In [1]: import numpy as np

In [2]: np.set_printoptions(precision=1, suppress=True, linewidth=100, legacy="1.25")

In [3]: m1 = np.load("block1.npy")

In [4]: m1
Out[4]: 
array([[ 0,  0,  0],
       [ 1, -5,  0],
       [ 5, -4,  5]])

In [5]: np.round(np.linalg.norm(m1, 1), 1), round(np.linalg.norm(m1, np.inf), 1)
Out[5]: (9.0, 14.0)

In [6]: round(float(np.linalg.norm(m1) ** 2 / np.linalg.norm(m1, 2) ** 2), 1)
Out[6]: 1.2

In [7]: round(float(np.linalg.norm(m1, 2)), 1)
Out[7]: 8.8

In [8]: np.round(np.linalg.norm(m1[1], 1), 1), round(np.linalg.norm(m1[1], np.inf), 1)
Out[8]: (6.0, 5.0)

In [9]: np.linalg.norm(m1, axis=1).argmax()
Out[9]: 2

In [10]: np.round(np.linalg.norm(m1, "nuc"), 1)
Out[10]: 12.6

In [11]: print(np.allclose(m1[:-1].T @ np.linalg.lstsq(m1[:-1].T, m1[-1])[0], m1[-1]))
False

In [12]: np.round(np.trace(np.linalg.pinv(m1) @ m1), 1)
Out[12]: 2.0

In [13]: np.linalg.lstsq(m1[:-1].T, m1[-1])[2]
Out[13]: 1

In [14]: th = np.radians(30)

In [15]: R = np.eye(3)

In [16]: R[0, 0] = R[2, 2] = np.cos(th)

In [17]: R[0, 2], R[2, 0] = -np.sin(th), np.sin(th)

In [18]: R
Out[18]: 
array([[ 0.9,  0. , -0.5],
       [ 0. ,  1. ,  0. ],
       [ 0.5,  0. ,  0.9]])

In [19]: other = m1 @ R.T

In [20]: np.allclose(m1 @ m1.T, other @ other.T)
Out[20]: True

In [21]: np.allclose(np.linalg.norm(m1, axis=1), np.linalg.norm(other, axis=1))
Out[21]: True

In [22]: other
Out[22]: 
array([[ 0. ,  0. ,  0. ],
       [ 0.9, -5. ,  0.5],
       [ 1.8, -4. ,  6.8]])

In [23]: round(float(np.linalg.det(R)), 1), round(float(np.trace(R)), 1)
Out[23]: (1.0, 2.7)

In [24]: s = 10 * 0.2 ** np.arange(3)

In [25]: O, _ = np.linalg.qr(np.array([[0.3, -0.4, -1.6], [0.5, -0.3, -1.7], [-1.2, 0.8, 0.1]]))

In [26]: rng = np.random.default_rng(500)

In [27]: arr = rng.normal(size=(16, 3)) * s @ O

In [28]: print(arr)
[[ -1.    7.1  -0.6]
 [ -3.4   5.1   4.2]
 [  1.9 -11.3  -1.3]
 [  2.2 -12.4  -0.3]
 [  1.5  -7.8  -0.8]
 [  3.6  -5.7  -5.2]
 [  1.3  -7.1  -1.7]
 [ -1.3   4.7   2.8]
 [ -1.9   3.9   2.6]
 [  1.8 -13.2   0.8]
 [ -1.3   7.5   1.1]
 [ -4.1  17.8   3.9]
 [ -0.6  -2.3   2.4]
 [ -1.    9.1  -0.6]
 [ -3.3   9.    1.6]
 [ -0.9  -2.5   2.1]]

In [29]: # column 1 dominates

In [30]: np.sort(np.abs(np.linalg.eigvals(m1)))
Out[30]: array([0., 5., 5.])

In [31]: m1 @ m1
Out[31]: 
array([[ 0,  0,  0],
       [-5, 25,  0],
       [21,  0, 25]])

In [32]: np.round(np.abs(np.linalg.eigvals(m1)).max(), 1)
Out[32]: 5.0

In [33]: (m1 - m1.T) / 2
Out[33]: 
array([[ 0. , -0.5, -2.5],
       [ 0.5,  0. ,  2. ],
       [ 2.5, -2. ,  0. ]])

In [34]: np.allclose(m1 @ m1.T, m1.T @ m1)
Out[34]: False

In [35]: print((m1 + m1.T) / 2)
[[ 0.   0.5  2.5]
 [ 0.5 -5.  -2. ]
 [ 2.5 -2.   5. ]]

In [36]: np.trace(m1)
Out[36]: 0

In [37]: d = np.linalg.norm(arr[:, None] - arr[None], axis=-1)

In [38]: d[15].round(6).argsort(kind="stable")[:4]
Out[38]: array([15, 12,  6,  8])

In [39]: d.mean(axis=1).argmax()
Out[39]: 11

In [40]: np.flatnonzero(d[15] < d.mean() / 2)
Out[40]: array([12, 15])

In [41]: d.shape
Out[41]: (16, 16)

In [42]: np.linalg.norm(arr - arr.mean(axis=0), axis=1)
Out[42]: 
array([ 7.1,  6.8, 11.8, 12.8,  8.2,  9.2,  7.8,  5.1,  4.5, 13.5,  7.4, 18.3,  2.9,  9.1,  9.4,
        3. ])

In [43]: d[15]
Out[43]: 
array([10. ,  8.2,  9.8, 10.7,  6.5,  9.1,  6.4,  7.3,  6.5, 11.1, 10.1, 20.6,  0.4, 11.9, 11.8,
        0. ])

In [44]: A = np.load("w.npy")

In [45]: print(A)
[[ -2.5 -13.2 -14.8]
 [  9.7  10.4  14. ]
 [  6.5 -13.8 -12.9]
 [ 19.6  -2.9   2.8]
 [  2.3 -13.9 -14.2]
 [  6.9 -13.8 -12.7]
 [-19.4   1.1  -4.6]
 [ 12.7   8.5  12.9]
 [ 18.1   2.6   8.2]
 [ 19.5  -4.5   0.9]
 [ 16.3 -10.   -5.9]
 [ 15.3 -10.8  -7. ]
 [-19.4   4.8  -0.6]
 [ 19.1  -5.8  -0.6]
 [-16.2  -5.3 -10.5]
 [ 19.2  -0.2   5.5]
 [  4.6 -13.9 -13.6]
 [  2.4  13.2  14.8]
 [ 17.2   4.    9.3]
 [-16.   -5.6 -10.7]
 [ 19.6  -3.    2.6]
 [  6.2  12.   14.7]
 [ 17.3  -9.   -4.5]
 [ -8.7  13.5  11.9]
 [  8.8 -13.5 -11.8]
 [ 16.1   5.4  10.5]
 [-14.7  -6.9 -11.7]]

In [46]: # looks like rank 2

In [47]: u, g = A[6], A[14]

In [48]: round(float(u @ u), 1)
Out[48]: 400.0

In [49]: pr = (u @ g) / (u @ u) * u

In [50]: np.linalg.matrix_rank(np.outer(u, g))
Out[50]: 1

In [51]: np.round(np.linalg.norm(u + g) ** 2 + np.linalg.norm(u - g) ** 2, 1)
Out[51]: 1600.0

In [52]: print(g - pr)
[ 1.1 -6.3 -6.4]

In [53]: np.linalg.cond(A) > 100
Out[53]: True

In [54]: [round(float(x), 1) for x in np.linalg.svd(A, compute_uv=False)[:3]]
Out[54]: [77.2, 69.5, 0.0]

In [55]: print(A @ np.linalg.pinv(A) @ A)
[[ -2.5 -13.2 -14.8]
 [  9.7  10.4  14. ]
 [  6.5 -13.8 -12.9]
 [ 19.6  -2.9   2.8]
 [  2.3 -13.9 -14.2]
 [  6.9 -13.8 -12.7]
 [-19.4   1.1  -4.6]
 [ 12.7   8.5  12.9]
 [ 18.1   2.6   8.2]
 [ 19.5  -4.5   0.9]
 [ 16.3 -10.   -5.9]
 [ 15.3 -10.8  -7. ]
 [-19.4   4.8  -0.6]
 [ 19.1  -5.8  -0.6]
 [-16.2  -5.3 -10.5]
 [ 19.2  -0.2   5.5]
 [  4.6 -13.9 -13.6]
 [  2.4  13.2  14.8]
 [ 17.2   4.    9.3]
 [-16.   -5.6 -10.7]
 [ 19.6  -3.    2.6]
 [  6.2  12.   14.7]
 [ 17.3  -9.   -4.5]
 [ -8.7  13.5  11.9]
 [  8.8 -13.5 -11.8]
 [ 16.1   5.4  10.5]
 [-14.7  -6.9 -11.7]]

In [56]: round(np.trace(np.linalg.pinv(A) @ A), 1)
Out[56]: 2.0

In [57]: np.linalg.lstsq(A[:-1].T, A[-1])[2]
Out[57]: 2

In [58]: W2 = A[[1, 14]].astype(float)

In [59]: for _ in range(4):
    ...:     z = np.linalg.norm(A[:, None] - W2, axis=-1).argmin(axis=1)
    ...:     W2 = np.array([A[z == j].mean(axis=0) for j in range(2)])
    ...: 

In [60]: z
Out[60]: array([1, 0, 1, 0, 1, 1, 1, 0, 0, 0, 0, 0, 1, 0, 1, 0, 1, 0, 0, 1, 0, 0, 0, 0, 1, 0, 1])

In [61]: print(W2[1] - W2[0])
[-19.1 -10.  -16.4]

In [62]: np.abs(W2[1] - W2[0]).argmax()
Out[62]: 0

In [63]: th = np.radians(135)

In [64]: R = np.eye(3)

In [65]: R[2, 2] = R[0, 0] = np.cos(th)

In [66]: R[2, 0], R[0, 2] = -np.sin(th), np.sin(th)

In [67]: R
Out[67]: 
array([[-0.7,  0. ,  0.7],
       [ 0. ,  1. ,  0. ],
       [-0.7,  0. , -0.7]])

In [68]: other = A @ R.T

In [69]: np.allclose(A @ A.T, other @ other.T)
Out[69]: True

In [70]: round(np.linalg.det(R), 1), round(float(np.trace(R)), 1)
Out[70]: (1.0, -0.4)

In [71]: print(np.abs(other - A).max(axis=0))
[33.1  0.  31. ]

In [72]: data = np.loadtxt("m.csv", delimiter=",")

In [73]: data
Out[73]: 
array([[-9.1,  0.3, -4.1],
       [-0.2,  9.4,  3.5],
       [-8.9, -0.8, -4.4],
       [-5. ,  8.6,  1. ],
       [ 5. ,  7.1,  5. ],
       [ 1.3, -9.4, -3. ],
       [ 0.3, -9.4, -3.5],
       [ 6. , -8. , -0.3],
       [-8.2,  5.4, -1.7],
       [ 8.4, -5.2,  1.9],
       [-9.2,  1.5, -3.7]])

In [74]: round(float(np.trace(np.linalg.pinv(data) @ data)), 1)
Out[74]: 2.0

In [75]: np.linalg.lstsq(data[:-1].T, data[-1])[2]
Out[75]: 2

In [76]: np.allclose(data[:-1].T @ np.linalg.lstsq(data[:-1].T, data[-1])[0], data[-1])
Out[76]: True

In [77]: vec = np.array([-1, 3, 2])

In [78]: data @ np.ones(3)
Out[78]: array([-12.9,  12.6, -14.2,   4.7,  17.1, -11.2, -12.6,  -2.2,  -4.5,   5.1, -11.4])

In [79]: np.einsum("ij,j->i", data, vec)
Out[79]: array([  2. ,  35.3,  -2.4,  32.9,  26.3, -35.7, -35.3, -30.5,  21. , -20.1,   6.2])

In [80]: (data @ vec).argmax()
Out[80]: 1

In [81]: data @ (2 * vec)
Out[81]: array([  3.9,  70.6,  -4.7,  65.7,  52.5, -71.4, -70.7, -61. ,  42.1, -40.1,  12.5])

In [82]: r = np.linalg.matrix_rank(data)

In [83]: r
Out[83]: 2

In [84]: null = np.linalg.svd(data)[2][r:].T

In [85]: print(np.round(data @ null, 1) + 0)
[[0.]
 [0.]
 [0.]
 [0.]
 [0.]
 [0.]
 [0.]
 [0.]
 [0.]
 [0.]
 [0.]]

In [86]: null @ null.T
Out[86]: 
array([[ 0.2,  0.1, -0.3],
       [ 0.1,  0.1, -0.3],
       [-0.3, -0.3,  0.7]])

In [87]: print(null[:, 0] / null[np.abs(null[:, 0]).round(6).argmax(), 0])
[-0.5 -0.4  1. ]

In [88]: print(np.linalg.matrix_rank(data.T @ data), np.linalg.matrix_rank(data @ data.T))
2 2

In [89]: print([int(np.linalg.matrix_rank(data[:i])) for i in range(1, len(data) + 1)])
[1, 2, 2, 2, 2, 2, 2, 2, 2, 2, 2]

In [90]: [int(np.linalg.matrix_rank(np.delete(data, i, axis=0))) for i in range(11)]
Out[90]: [2, 2, 2, 2, 2, 2, 2, 2, 2, 2, 2]

In [91]: [round(float(x), 1) for x in np.linalg.svd(data, compute_uv=False)[:3]]
Out[91]: [25.7, 20.9, 0.0]

In [92]: z = data[:, 2] > np.median(data[:, 2])

In [93]: u = data[z].mean(axis=0) - data[~z].mean(axis=0)

In [94]: u
Out[94]: array([8.5, 4.5, 5.6])

In [95]: (((data - data.mean(axis=0)) @ u > 0) == z).mean()
Out[95]: 1.0

In [96]: feats = np.load("out2.npy")

In [97]: feats
Out[97]: 
array([[ 1, -2,  2, -1],
       [ 1,  2,  1,  3],
       [-2,  3, -3, -1],
       [ 0, -4,  1, -4]])

In [98]: feats.reshape(-1, 2)
Out[98]: 
array([[ 1, -2],
       [ 2, -1],
       [ 1,  2],
       [ 1,  3],
       [-2,  3],
       [-3, -1],
       [ 0, -4],
       [ 1, -4]])

In [99]: T = feats.reshape(4, 2, -1)

In [100]: T.sum(axis=1)
Out[100]: 
array([[ 3, -3],
       [ 2,  5],
       [-5,  2],
       [ 1, -8]])

In [101]: np.einsum("ihd,ihd->ih", T, T)
Out[101]: 
array([[ 5,  5],
       [ 5, 10],
       [13, 10],
       [16, 17]])

In [102]: T.shape
Out[102]: (4, 2, 2)

In [103]: print(T.transpose(1, 0, 2))
[[[ 1 -2]
  [ 1  2]
  [-2  3]
  [ 0 -4]]

 [[ 2 -1]
  [ 1  3]
  [-3 -1]
  [ 1 -4]]]

In [104]: other = feats[0, 0] * feats[1:] - np.outer(feats[1:, 0], feats[0])

In [105]: other
Out[105]: 
array([[ 0,  4, -1,  4],
       [ 0, -1,  1, -3],
       [ 0, -4,  1, -4]])

In [106]: np.flatnonzero(~other.round(6).any(axis=1))
Out[106]: array([], dtype=int64)

In [107]: print(feats[:, 0] / feats[0, 0])
[ 1.  1. -2.  0.]

In [108]: print(np.linalg.matrix_rank(other), np.linalg.matrix_rank(feats))
2 3

In [109]: np.allclose(feats[:-1].T @ np.linalg.lstsq(feats[:-1].T, feats[-1])[0], feats[-1])
Out[109]: True

In [110]: np.round(feats @ np.linalg.pinv(feats) @ feats, 1) + 0
Out[110]: 
array([[ 1., -2.,  2., -1.],
       [ 1.,  2.,  1.,  3.],
       [-2.,  3., -3., -1.],
       [ 0., -4.,  1., -4.]])

In [111]: np.unique(feats.round(6), axis=0).shape
Out[111]: (4, 4)

In [112]: np.linalg.lstsq(feats[:-1].T, feats[-1])[2]
Out[112]: 3

In [113]: E = np.load("mat.npy")

In [114]: print(E)
[[-3.  0.  0.]
 [ 0.  3.  0.]
 [ 0.  3.  1.]]

In [115]: O = E.astype(float).copy()

In [116]: for j in range(3):
     ...:     O[:, j] -= O[:, :j] @ (O[:, :j].T @ O[:, j])
     ...:     O[:, j] /= np.linalg.norm(O[:, j])
     ...: 

In [117]: print(O)
[[-1.   0.   0. ]
 [ 0.   0.7 -0.7]
 [ 0.   0.7  0.7]]

In [118]: np.round(O.T @ O, 1) + 0
Out[118]: 
array([[1., 0., 0.],
       [0., 1., 0.],
       [0., 0., 1.]])
